% ipython --no-banner

In [1]: import numpy as np

In [2]: import numpy.linalg as la

In [3]: np.set_printoptions(precision=3, suppress=True, linewidth=120)

In [4]: feats = np.load("layer7.npy")

In [5]: print(feats)
[[  1  -3   9 -27]
 [  1  -2   4  -8]
 [  1  -1   1  -1]
 [  1   0   0   0]
 [  1   1   1   1]
 [  1   2   4   8]]

In [6]: def softmax(z):
   ...:     e = np.exp(z - z.max(axis=-1, keepdims=True))
   ...:     return e / e.sum(axis=-1, keepdims=True)
   ...: 

In [7]: print(softmax(10 * feats[4]))
[0.25 0.25 0.25 0.25]

In [8]: print(softmax(feats[4]))
[0.25 0.25 0.25 0.25]

In [9]: S = feats @ feats.T / np.sqrt(4)

In [10]: print(softmax(S).round(6).argmax(axis=1))
[0 0 0 0 5 5]

In [11]: print(np.round(softmax(S + np.triu(np.full(S.shape, -np.inf), 1)), 3) + 0)
[[1.    0.    0.    0.    0.    0.   ]
 [1.    0.    0.    0.    0.    0.   ]
 [1.    0.    0.    0.    0.    0.   ]
 [0.25  0.25  0.25  0.25  0.    0.   ]
 [0.    0.008 0.099 0.163 0.73  0.   ]
 [0.    0.    0.    0.    0.    1.   ]]

In [12]: x = np.array([-1, 8, -8, -1])

In [13]: rhs = feats @ x

In [14]: print(la.lstsq(feats, rhs)[0])
[-1.  8. -8. -1.]

In [15]: print(np.round(la.pinv(feats) @ feats, 3) + 0)
[[1. 0. 0. 0.]
 [0. 1. 0. 0.]
 [0. 0. 1. 0.]
 [0. 0. 0. 1.]]

In [16]: print(rhs)
[-70 -41 -16  -1  -2 -25]

In [17]: print(la.solve(feats.T @ feats, feats.T @ rhs))
[-1.  8. -8. -1.]

In [18]: rng = np.random.default_rng(207)

In [19]: rhs = rhs + 0.02 * rng.normal(size=6)

In [20]: print(rhs)
[-69.99  -41.031 -15.997  -1.017  -2.019 -24.985]

In [21]: b, *_ = la.lstsq(feats, rhs)

In [22]: print(b.round())
[-1.  8. -8. -1.]

In [23]: print(round(float(la.norm(rhs - feats @ b)), 3))
0.032

In [24]: print([round(float(la.norm(la.solve(feats.T @ feats + lam * np.eye(4), feats.T @ rhs))), 2) for lam in (0, 1, 10, 100)])
[11.4, 9.42, 6.21, 2.99]

In [25]: print(b)
[-1.017  8.005 -7.996 -1.   ]
